% python3 -q
>>> import numpy as np
>>> np.set_printoptions(suppress=True, linewidth=100)
>>> B = np.array([[0.4, -0.7, 0.1, -0.2],
...     [-0.2, -1.0, -1.0, -1.4],
...     [1.5, -0.5, -1.7, -1.2],
...     [0.7, 2.0, 0.7, 0.9],
...     [0.2, 0.4, 0.3, 0.2],
...     [-0.3, -1.8, 0.7, -0.2],
...     [-1.3, 1.0, -0.1, -1.3],
...     [-0.6, 0.1, 0.0, 0.9],
...     [-0.4, 0.0, 0.3, -2.2],
...     [-0.6, -0.1, 0.0, -0.2],
...     [0.0, 0.4, -0.4, 1.4],
...     [-0.1, -0.6, -1.5, 1.1],
...     [0.1, -0.6, -1.0, -1.6],
...     [-1.5, 0.0, 1.2, -1.0]])
>>> cent = np.array([[0.2, -1.6, 0.4, 2.7, 2.9],
...     [1.3, -0.6, -0.2, -0.9, -1.1],
...     [2.1, -0.5, -0.9, -0.3, -1.5],
...     [0.7, -3.6, 1.3, -0.3, 0.5]])
>>> arr = B @ cent
>>> arr.round(2)
array([[-0.76,  0.45, -0.05,  1.74,  1.68],
       [-4.42,  6.46, -0.8 ,  1.08,  1.32],
       [-4.76,  3.07,  0.67,  5.37,  6.85],
       [ 4.84, -5.91,  0.42, -0.39, -0.77],
       [ 1.33, -1.43, -0.01,  0.03, -0.21],
       [-1.07,  1.93, -0.65,  0.66, -0.04],
       [-0.08,  6.21, -2.32, -3.99, -5.37],
       [ 0.64, -2.34,  0.91, -1.98, -1.4 ],
       [-0.99,  8.41, -3.29, -0.51, -2.71],
       [-0.39,  1.74, -0.48, -1.47, -1.73],
       [ 0.66, -5.08,  2.1 , -0.66,  0.86],
       [-3.18, -2.69,  2.86,  0.39,  3.17],
       [-3.98,  6.46, -1.02,  1.59,  1.65],
       [ 1.52,  5.4 , -2.98, -4.11, -6.65]])
>>> # rank 4
>>> G = np.cov(arr, rowvar=False)
>>> np.round(np.linalg.eigvalsh(G)[::-1], 2) + 0
array([26.45, 20.48,  1.81,  0.03,  0.  ])
>>> np.round(np.corrcoef(arr.T), 2)
array([[ 1.  , -0.52, -0.07, -0.6 , -0.59],
       [-0.52,  1.  , -0.81, -0.04, -0.26],
       [-0.07, -0.81,  1.  ,  0.39,  0.67],
       [-0.6 , -0.04,  0.39,  1.  ,  0.94],
       [-0.59, -0.26,  0.67,  0.94,  1.  ]])
>>> np.argsort(-arr.std(axis=0).round(6), kind="stable")
array([1, 4, 0, 3, 2])
>>> np.round(np.corrcoef(arr[:, 3], arr[:, 0])[0, 1], 2)
np.float64(-0.6)
>>> np.round(np.median(arr, axis=0), 2)
array([-0.57,  1.84, -0.26, -0.18, -0.12])
>>> np.argwhere(np.triu(np.abs(np.corrcoef(arr.T)) > 0.8, 1))
array([[1, 2],
       [3, 4]])
>>> u, g = arr[2], arr[9]
>>> round(u @ g, 2)
np.float64(-12.87)
>>> round(u @ u, 2)
np.float64(108.29)
>>> p = (u @ g) / (u @ u) * u
>>> np.round(g - p, 2)
array([-0.96,  2.1 , -0.4 , -0.83, -0.92])
>>> p.round(2)
array([ 0.57, -0.36, -0.08, -0.64, -0.81])
>>> np.linalg.matrix_rank(np.outer(u, g))
np.int64(1)
>>> round(np.linalg.norm(u + g) ** 2 + np.linalg.norm(u - g) ** 2, 2)
np.float64(233.71)
>>> rng = np.random.default_rng(372)
>>> ang = rng.uniform(0, 2 * np.pi, 51)
>>> q, _ = np.linalg.qr(np.array([[0.8, -1.2], [1.4, 0.5], [0.4, -0.7], [-1.6, 0.2]]))
>>> data = 10 * np.c_[np.cos(ang), np.sin(ang)] @ q.T
>>> data.round(2)
array([[-6.01,  6.64, -3.67, -2.5 ],
       [-3.77,  7.69, -2.43, -4.55],
       [ 5.73, -6.85,  3.51,  2.82],
       [-1.06, -7.31, -0.32,  6.73],
       [-5.28, -4.55, -2.82,  6.59],
       [-6.96,  5.71, -4.17, -1.22],
       [ 7.47,  1.32,  4.19, -4.99],
       [ 1.03, -7.82,  0.89,  6.08],
       [-6.63, -2.88, -3.65,  5.87],
       [-1.65, -7.07, -0.66,  6.84],
       [-8.01,  0.36, -4.56,  3.86],
       [ 7.53,  1.18,  4.22, -4.91],
       [ 3.21,  6.24,  1.58, -6.95],
       [ 2.18,  6.83,  0.97, -6.91],
       [-3.11, -6.3 , -1.52,  6.95],
       [ 1.01,  7.33,  0.29, -6.72],
       [ 3.4 , -7.77,  2.23,  4.81],
       [ 6.6 , -6.13,  3.98,  1.76],
       [-4.31, -5.44, -2.24,  6.84],
       [ 8.18, -2.48,  4.73, -2.15],
       [-6.81,  5.89, -4.09, -1.45],
       [-1.89, -6.97, -0.8 ,  6.87],
       [-6.7 ,  6.02, -4.03, -1.61],
       [ 5.67, -6.89,  3.48,  2.88],
       [ 8.03, -0.45,  4.57, -3.79],
       [-6.99, -2.28, -3.88,  5.56],
       [ 0.84,  7.39,  0.19, -6.69],
       [-7.87, -0.21, -4.46,  4.26],
       [ 3.54,  6.02,  1.78, -6.93],
       [-6.98,  5.69, -4.18, -1.18],
       [ 3.1 ,  6.31,  1.51, -6.95],
       [ 5.94, -6.7 ,  3.63,  2.59],
       [-7.88, -0.16, -4.47,  4.23],
       [ 4.35, -7.52,  2.76,  4.11],
       [ 4.99,  4.84,  2.65, -6.68],
       [ 0.29,  7.56, -0.13, -6.54],
       [ 1.56,  7.11,  0.61, -6.83],
       [ 6.1 , -6.57,  3.71,  2.39],
       [-7.34,  5.17, -4.36, -0.57],
       [-7.7 , -0.73, -4.34,  4.62],
       [-7.25, -1.8 , -4.04,  5.29],
       [ 3.92, -7.65,  2.52,  4.44],
       [ 7.89,  0.15,  4.47, -4.22],
       [-5.09,  7.22, -3.17, -3.46],
       [ 8.19, -2.07,  4.73, -2.5 ],
       [-0.16,  7.67, -0.39, -6.41],
       [ 7.85, -4.1 ,  4.61, -0.61],
       [ 0.31,  7.55, -0.11, -6.55],
       [-4.75,  7.37, -2.98, -3.78],
       [ 1.71,  7.05,  0.7 , -6.85],
       [ 1.14, -7.83,  0.95,  6.04]])
>>> np.unique(data.round(6), axis=0).shape
(51, 4)
>>> np.abs(np.diag(np.linalg.qr(data)[1])) > 1e-9
array([ True,  True, False, False])
>>> Uu, sig, vt = np.linalg.svd(data, full_matrices=False)
>>> (sig > 1e-8).sum()
np.int64(2)
>>> np.round(Uu.T @ data @ vt.T, 2) + 0
array([[53.14,  0.  ,  0.  ,  0.  ],
       [ 0.  , 47.71,  0.  ,  0.  ],
       [ 0.  ,  0.  ,  0.  ,  0.  ],
       [ 0.  ,  0.  ,  0.  ,  0.  ]])
>>> np.round(sig / sig[0], 2) + 0
array([1. , 0.9, 0. , 0. ])
>>> np.allclose(Uu * sig @ vt, data)
True
>>> Uu, sig, vt = np.linalg.svd(data)
>>> evecs = vt[:(sig > 1e-8).sum()]
>>> vec = data[32] + -1 * data[28] + rng.integers(2) * np.eye(4)[2]
>>> vec.round(2)
array([-11.42,  -6.18,  -6.24,  11.16])
>>> np.round(np.diag(evecs.T @ evecs), 2)
array([0.67, 0.62, 0.22, 0.48])
>>> round(float(np.linalg.norm(data, 2) / np.linalg.norm(data)), 2)
0.74
>>> np.linalg.cond(data) > 100
np.True_
>>> np.argsort(-np.linalg.norm(data, axis=0).round(6), kind="stable")[:3]
array([1, 0, 3])
>>> rank = np.linalg.matrix_rank(data)
>>> rank
np.int64(2)
>>> ns = np.linalg.svd(data)[2][rank:].T
>>> ns.shape
(4, 2)
>>> np.allclose(data @ ns, 0)
True
>>> np.round(ns @ ns.T, 2)
array([[ 0.33,  0.16, -0.39,  0.21],
       [ 0.16,  0.38,  0.12,  0.44],
       [-0.39,  0.12,  0.78,  0.1 ],
       [ 0.21,  0.44,  0.1 ,  0.52]])
>>> mat = np.loadtxt("case8.csv", delimiter=",")
>>> mat
array([[3., 1., 1., 1., 1., 1., 1., 1., 1., 1.],
       [1., 3., 1., 1., 1., 1., 1., 1., 1., 1.],
       [1., 1., 3., 1., 1., 1., 1., 1., 1., 1.],
       [1., 1., 1., 3., 1., 1., 1., 1., 1., 1.],
       [1., 1., 1., 1., 3., 1., 1., 1., 1., 1.],
       [1., 1., 1., 1., 1., 3., 1., 1., 1., 1.],
       [1., 1., 1., 1., 1., 1., 3., 1., 1., 1.],
       [1., 1., 1., 1., 1., 1., 1., 3., 1., 1.],
       [1., 1., 1., 1., 1., 1., 1., 1., 3., 1.],
       [1., 1., 1., 1., 1., 1., 1., 1., 1., 3.]])
>>> # symmetric, so the eigenvalues are real
>>> vec = np.array([1, 1, 2, 0, 2, 0, 3, 2, 2, 2])
>>> target = mat @ vec
>>> target
array([17., 17., 19., 15., 19., 15., 21., 19., 19., 19.])
>>> np.round(np.linalg.solve(mat.T, mat[9]), 2) + 0
array([0., 0., 0., 0., 0., 0., 0., 0., 0., 1.])
>>> np.round(np.linalg.solve(mat, mat[:, 0]), 2) + 0
array([1., 0., 0., 0., 0., 0., 0., 0., 0., 0.])
>>> L = np.linalg.cholesky(mat)
>>> np.round(L @ L.T, 2)
array([[3., 1., 1., 1., 1., 1., 1., 1., 1., 1.],
       [1., 3., 1., 1., 1., 1., 1., 1., 1., 1.],
       [1., 1., 3., 1., 1., 1., 1., 1., 1., 1.],
       [1., 1., 1., 3., 1., 1., 1., 1., 1., 1.],
       [1., 1., 1., 1., 3., 1., 1., 1., 1., 1.],
       [1., 1., 1., 1., 1., 3., 1., 1., 1., 1.],
       [1., 1., 1., 1., 1., 1., 3., 1., 1., 1.],
       [1., 1., 1., 1., 1., 1., 1., 3., 1., 1.],
       [1., 1., 1., 1., 1., 1., 1., 1., 3., 1.],
       [1., 1., 1., 1., 1., 1., 1., 1., 1., 3.]])
>>> np.round(np.diag(L) ** 2, 2)
array([3.  , 2.67, 2.5 , 2.4 , 2.33, 2.29, 2.25, 2.22, 2.2 , 2.18])
>>> u = np.array([3, 9])
>>> np.correlate(mat[0], mat[6], "full")
array([ 3.,  4.,  5., 12.,  9., 10., 11., 12., 13., 14., 11., 10.,  9.,  6.,  5.,  4.,  3.,  2.,
        1.])
>>> np.array([np.convolve(row, u, "same") for row in mat])
array([[ 9., 30., 12., 12., 12., 12., 12., 12., 12., 12.],
       [ 3., 18., 30., 12., 12., 12., 12., 12., 12., 12.],
       [ 3., 12., 18., 30., 12., 12., 12., 12., 12., 12.],
       [ 3., 12., 12., 18., 30., 12., 12., 12., 12., 12.],
       [ 3., 12., 12., 12., 18., 30., 12., 12., 12., 12.],
       [ 3., 12., 12., 12., 12., 18., 30., 12., 12., 12.],
       [ 3., 12., 12., 12., 12., 12., 18., 30., 12., 12.],
       [ 3., 12., 12., 12., 12., 12., 12., 18., 30., 12.],
       [ 3., 12., 12., 12., 12., 12., 12., 12., 18., 30.],
       [ 3., 12., 12., 12., 12., 12., 12., 12., 12., 18.]])
>>> ang = np.radians(135)
>>> Rm = np.eye(10)
>>> Rm[2, 2] = Rm[0, 0] = np.cos(ang)
>>> Rm[2, 0], Rm[0, 2] = -np.sin(ang), np.sin(ang)
>>> Rm.round(2)
array([[-0.71,  0.  ,  0.71,  0.  ,  0.  ,  0.  ,  0.  ,  0.  ,  0.  ,  0.  ],
       [ 0.  ,  1.  ,  0.  ,  0.  ,  0.  ,  0.  ,  0.  ,  0.  ,  0.  ,  0.  ],
       [-0.71,  0.  , -0.71,  0.  ,  0.  ,  0.  ,  0.  ,  0.  ,  0.  ,  0.  ],
       [ 0.  ,  0.  ,  0.  ,  1.  ,  0.  ,  0.  ,  0.  ,  0.  ,  0.  ,  0.  ],
       [ 0.  ,  0.  ,  0.  ,  0.  ,  1.  ,  0.  ,  0.  ,  0.  ,  0.  ,  0.  ],
       [ 0.  ,  0.  ,  0.  ,  0.  ,  0.  ,  1.  ,  0.  ,  0.  ,  0.  ,  0.  ],
       [ 0.  ,  0.  ,  0.  ,  0.  ,  0.  ,  0.  ,  1.  ,  0.  ,  0.  ,  0.  ],
       [ 0.  ,  0.  ,  0.  ,  0.  ,  0.  ,  0.  ,  0.  ,  1.  ,  0.  ,  0.  ],
       [ 0.  ,  0.  ,  0.  ,  0.  ,  0.  ,  0.  ,  0.  ,  0.  ,  1.  ,  0.  ],
       [ 0.  ,  0.  ,  0.  ,  0.  ,  0.  ,  0.  ,  0.  ,  0.  ,  0.  ,  1.  ]])
>>> B = mat @ Rm.T
>>> np.allclose(np.linalg.norm(mat, axis=1), np.linalg.norm(B, axis=1))
True
>>> np.round(np.abs(B - mat).max(axis=0), 2)
array([4.41, 0.  , 5.83, 0.  , 0.  , 0.  , 0.  , 0.  , 0.  , 0.  ])
>>> np.allclose(mat @ mat.T, B @ B.T)
True
>>> np.round(np.linalg.svd(mat, compute_uv=False), 2), np.round(np.linalg.svd(B, compute_uv=False), 2)
(array([12.,  2.,  2.,  2.,  2.,  2.,  2.,  2.,  2.,  2.]), array([12.,  2.,  2.,  2.,  2.,  2.,  2.,  2.,  2.,  2.]))
>>> E = np.loadtxt("layer19.csv", delimiter=",")
>>> E
array([[-8.04, -2.21,  1.22],
       [-5.92, -2.94,  1.99],
       [ 0.53, -0.23, -3.72],
       [ 2.13, -1.93, -3.37],
       [-1.34,  5.32,  3.68],
       [-6.56, -2.4 ,  0.33],
       [-0.81, -0.8 , -4.83],
       [-0.35, -0.97, -3.54],
       [-7.06, -3.95, -0.15],
       [-7.  , -4.36,  1.37],
       [ 0.97, -0.99, -4.41],
       [-2.07,  5.62,  2.6 ],
       [ 0.65, -1.73, -2.7 ],
       [ 0.14, -0.73, -4.69],
       [ 0.16,  4.75,  4.27],
       [-0.93, -0.75, -6.68],
       [ 1.6 , -0.45, -5.49],
       [-8.35, -3.67,  0.62],
       [-7.56, -3.15,  0.27],
       [-2.98,  3.28,  4.99],
       [ 0.38, -1.61, -4.73],
       [-8.06, -2.66,  0.65],
       [-1.19,  2.65,  3.84],
       [ 1.78, -0.84, -3.5 ],
       [-6.91, -4.03,  3.4 ],
       [-8.5 , -2.98,  1.23],
       [-8.04, -4.8 ,  0.53]])
>>> cen = E - E.mean(axis=0)
>>> evecs = np.linalg.svd(cen)[2][:2]
>>> B = cen - cen @ evecs.T @ evecs
>>> np.linalg.norm(B, axis=1).round(6).argmax()
np.int64(15)
>>> np.round(B.std(axis=0), 2)
array([0.58, 0.68, 0.55])
>>> np.round(np.diag(evecs.T @ evecs), 2)
array([0.7 , 0.58, 0.72])
>>> vec = np.array([5, -4, 8])
>>> target = E @ vec
>>> try:
...     np.linalg.solve(E, target)
... except np.linalg.LinAlgError as e:
...     print(e)
... 
Last 2 dimensions of the array must be square
>>> np.round(np.linalg.pinv(E) @ E, 2) + 0
array([[1., 0., 0.],
       [0., 1., 0.],
       [0., 0., 1.]])
>>> np.round(np.linalg.solve(E.T @ E, E.T @ target), 2)
array([ 5., -4.,  8.])
>>> target = target + 0.1 * rng.normal(size=27)
>>> target.round(2)
array([-21.51,  -1.88, -26.06,  -8.65,   1.63, -20.51, -39.44, -26.39, -20.57,  -6.57, -26.67,
       -12.01, -11.47, -33.88,  16.05, -55.19, -34.03, -22.13, -23.04,  11.76, -29.51, -24.38,
        14.48, -15.75,   8.67, -20.73, -16.69])
>>> c, *_ = np.linalg.lstsq(E, target)
>>> [round(float(np.linalg.norm(np.linalg.solve(E.T @ E + lam * np.eye(3), E.T @ target))), 2) for lam in (0, 1, 10, 100)]
[10.24, 10.11, 9.1, 5.2]
>>> c.round()
array([ 5., -4.,  8.])
>>> round(float(np.linalg.norm(target - E @ c)), 2)
0.53
